$ python -q
>>> import numpy as np
>>> np.set_printoptions(suppress=True, linewidth=140)
>>> M = np.loadtxt("data.csv", delimiter=",")
>>> M
array([[ 1.,  1.,  1.,  1., -1., -1., -1., -1.],
       [ 1.,  1.,  1.,  1.,  1.,  1.,  1.,  1.],
       [ 1.,  1., -1., -1.,  1.,  1., -1., -1.]])
>>> # columns 0 and 1 are equal
>>> t3 = np.stack([M, 3 * M, M[::-1]])
>>> np.einsum("bij,cij->bc", t3, t3)
array([[ 24.,  72.,   8.],
       [ 72., 216.,  24.],
       [  8.,  24.,  24.]])
>>> t3.sum(axis=0)
array([[ 5.,  5.,  3.,  3., -3., -3., -5., -5.],
       [ 5.,  5.,  5.,  5.,  5.,  5.,  5.,  5.],
       [ 5.,  5., -3., -3.,  3.,  3., -5., -5.]])
>>> M2 = M / np.linalg.norm(M, axis=1, keepdims=True)
>>> gram = M2 @ M2.T
>>> np.round(np.linalg.norm(M2, axis=1), 2)
array([1., 1., 1.])
>>> (np.abs(gram) > 0.9).astype(int)
array([[1, 0, 0],
       [0, 1, 0],
       [0, 0, 1]])
>>> u, v = M[2], M[0]
>>> u @ u
np.float64(8.0)
>>> u @ v
np.float64(0.0)
>>> pr = (u @ v) / (u @ u) * u
>>> np.outer(u, v)
array([[ 1.,  1.,  1.,  1., -1., -1., -1., -1.],
       [ 1.,  1.,  1.,  1., -1., -1., -1., -1.],
       [-1., -1., -1., -1.,  1.,  1.,  1.,  1.],
       [-1., -1., -1., -1.,  1.,  1.,  1.,  1.],
       [ 1.,  1.,  1.,  1., -1., -1., -1., -1.],
       [ 1.,  1.,  1.,  1., -1., -1., -1., -1.],
       [-1., -1., -1., -1.,  1.,  1.,  1.,  1.],
       [-1., -1., -1., -1.,  1.,  1.,  1.,  1.]])
>>> (v - pr) @ u
np.float64(0.0)
>>> W0 = np.loadtxt("case0.csv", delimiter=",")
>>> W0.round(2)
array([[ 0.81,  0.  ,  0.59],
       [ 0.  ,  1.  ,  0.  ],
       [-0.59,  0.  ,  0.81]])
>>> hat = np.triu(np.array([[-2, 0, 0], [3, 1, 2], [-1, 2, 3]]), 1) + np.eye(3)
>>> M2 = hat @ W0 @ np.linalg.inv(hat)
>>> M2.round(2)
array([[ 0.81,  0.  ,  0.59],
       [-1.18,  1.  , -0.38],
       [-0.59,  0.  ,  0.81]])
>>> round(np.linalg.det(M2), 2)
np.float64(1.0)
>>> np.round(hat @ W0 - W0 @ hat, 2)
array([[ 0.  ,  0.  ,  0.  ],
       [-1.18,  0.  , -0.38],
       [ 0.  ,  0.  ,  0.  ]])
>>> np.linalg.matrix_rank(M2)
np.int64(3)
>>> sig = 5 * 0.9 ** np.arange(6)
>>> O, _ = np.linalg.qr(np.array([[-1.1, 1.3, -0.6, -2.5, -1.2, -1.8],
...     [0.6, 1.0, 0.0, 1.5, 1.3, -0.1],
...     [1.0, -0.3, 1.4, 0.1, -0.5, 0.0],
...     [-1.6, -0.4, -0.1, -1.6, 0.9, 1.0],
...     [1.3, 0.4, -0.1, -0.8, -2.4, -0.2],
...     [0.3, 0.2, 0.3, -0.1, -0.2, -0.5]]))
>>> rng = np.random.default_rng(136)
>>> arr = rng.normal(size=(26, 6)) * sig @ O
>>> arr.round(2)
array([[ -1.72,   5.53,  -4.07,   8.41,  -1.31,  -1.26],
       [  4.83,   0.94,  -1.51,  -5.45,  -7.02,  -0.15],
       [ -3.25,  -2.32,   2.89,  -7.99,  -1.04,   0.11],
       [ -5.3 ,  -3.34,   1.23,  -5.94,  -0.52,   2.69],
       [ -4.24,  -2.16,  -0.13,   1.55,  -0.24,  -4.33],
       [ -2.31,  -0.95,  -1.04,   5.25,   1.32,  -2.82],
       [  1.41,  -5.98,   4.8 ,   5.78,   6.07,   6.48],
       [  2.46,   0.34,  -2.16,   3.43,   2.1 ,   2.64],
       [ -0.39,   0.88,  -4.85,   4.34,   9.26,   1.99],
       [  0.92,  -2.2 ,   1.31,   1.5 ,   8.49,  -2.09],
       [  7.27,   2.06,   1.93,  -4.01,   3.34,  -2.85],
       [  0.14,   2.34,  -0.48,   1.5 , -10.22,   2.3 ],
       [ -5.8 ,   2.67,   0.85,   1.08,   1.79,   3.38],
       [ -3.34,  -2.36,  -2.16,   0.84,  -6.56,  -0.7 ],
       [ -2.94,  -7.07,   0.46,   2.49,   0.81,  -1.34],
       [ -0.57,  -0.31,  -1.29,   7.87,   1.93,  -4.67],
       [ -1.09,   5.04,  -2.19,  -3.53,  -4.47,   1.33],
       [  5.5 ,  -2.06,   0.89,  -0.15,   5.26,  -0.79],
       [ -1.7 ,  -5.5 ,   0.36,   1.96,   3.88,  -4.92],
       [  0.48,   0.58,   5.63,   3.61,   3.72,  -2.87],
       [  0.51,   7.57,  -0.41,  -1.02,   1.3 ,   0.98],
       [  0.92,   2.  ,   1.86,   6.26,  -1.11,   0.06],
       [  3.43,   5.37,  -3.92,   1.37,   3.01,   0.09],
       [ -2.14,   0.43,   5.34,   4.63,   1.34,  -2.43],
       [  1.97,   5.72,  -0.62,  -2.18,  -3.36,   0.97],
       [  7.83,   7.86,   0.75,   0.86,   4.18,  -2.41]])
>>> basis = arr[[23, 11]].astype(float)
>>> for _ in range(4):
...     lab = np.linalg.norm(arr[:, None] - basis, axis=-1).argmin(axis=1)
...     basis = np.array([arr[lab == j].mean(axis=0) for j in range(2)])
... 
>>> lab
array([0, 1, 1, 1, 0, 0, 0, 0, 0, 0, 0, 1, 0, 1, 0, 0, 1, 0, 0, 0, 0, 0, 0, 0, 1, 0])
>>> np.bincount(lab)
array([19,  7])
>>> np.round(basis[1] - basis[0], 2)
array([-1.33,  0.38, -0.74, -6.15, -7.64,  1.84])
>>> vec = np.array([-1, 5, -5, 1, -5, -5])
>>> a = np.maximum(arr @ vec, 0)
>>> np.flatnonzero(a > 1e-9)
array([ 0,  1,  4,  5, 11, 13, 15, 16, 20, 21, 22, 24, 25])
>>> np.round(np.tanh(arr @ vec), 2)
array([ 1.,  1., -1., -1.,  1.,  1., -1., -1., -1., -1., -1.,  1., -1.,  1., -1.,  1.,  1., -1., -1., -1.,  1.,  1.,  1., -1.,  1.,  1.])
>>> a.round(2)
array([71.  , 37.79,  0.  ,  0.  , 18.5 , 15.54,  0.  ,  0.  ,  0.  ,  0.  ,  0.  , 55.1 ,  0.  , 39.48,  0.  , 27.06, 49.41,  0.  ,  0.  ,
        0.  , 26.93, 11.29, 28.9 ,  0.  , 39.48, 19.73])
>>> np.round(arr.T @ a, 2)
array([  108.36,  1412.73,  -732.51,   669.23, -1273.36,  -160.49])
>>> np.round(np.maximum(arr @ vec, 0) - np.maximum(-arr @ vec, 0), 2)
array([  71.  ,   37.79,  -26.1 ,  -34.32,   18.5 ,   15.54, -112.28,  -10.22,  -22.86,  -48.97,  -13.08,   55.1 ,   -9.84,   39.48,
        -29.62,   27.06,   49.41,  -42.69,  -20.48,  -26.41,   26.93,   11.29,   28.9 ,  -12.3 ,   39.48,   19.73])
>>> mat = np.loadtxt("out14.csv", delimiter=",")
>>> mat
array([[2., 2.],
       [2., 4.]])
>>> # symmetric, so the eigenvalues are real
>>> vec = np.ones(2)
>>> for _ in range(3):
...     vec = mat @ vec
...     vec /= np.linalg.norm(vec)
...     print(round(vec @ mat @ vec, 2))
... 
5.23
5.24
5.24
>>> vec.round(2)
array([0.53, 0.85])
>>> w, vecs = np.linalg.eigh(mat)
>>> np.round(np.linalg.svd(mat, compute_uv=False), 2)
array([5.24, 0.76])
>>> np.round(np.linalg.eigvalsh(mat @ mat), 2)
array([ 0.58, 27.42])
>>> np.round(vecs @ np.diag(w) @ vecs.T, 2)
array([[2., 2.],
       [2., 4.]])
>>> (w > 1e-8).sum(), (w < -1e-8).sum()
(np.int64(2), np.int64(0))
>>> np.unique(w.round(6) + 0, return_counts=True)[1]
array([1, 1])
>>> np.round(vecs.T @ mat @ vecs, 2) + 0
array([[0.76, 0.  ],
       [0.  , 5.24]])
>>> m1 = np.array([[0.9, -0.3, 0.0, 0.5],
...     [-1.6, 0.2, -0.8, 2.2],
...     [1.1, 0.2, 0.1, -0.1],
...     [0.2, -0.3, 0.8, 2.6],
...     [-0.2, -1.1, 0.1, 0.1]])
>>> m1
array([[ 0.9, -0.3,  0. ,  0.5],
       [-1.6,  0.2, -0.8,  2.2],
       [ 1.1,  0.2,  0.1, -0.1],
       [ 0.2, -0.3,  0.8,  2.6],
       [-0.2, -1.1,  0.1,  0.1]])
>>> vec = np.array([2, 2])
>>> target = mat @ vec
>>> target
array([ 8., 12.])
>>> np.round(np.linalg.solve(mat, target + mat[:, 0]), 2)
array([3., 2.])
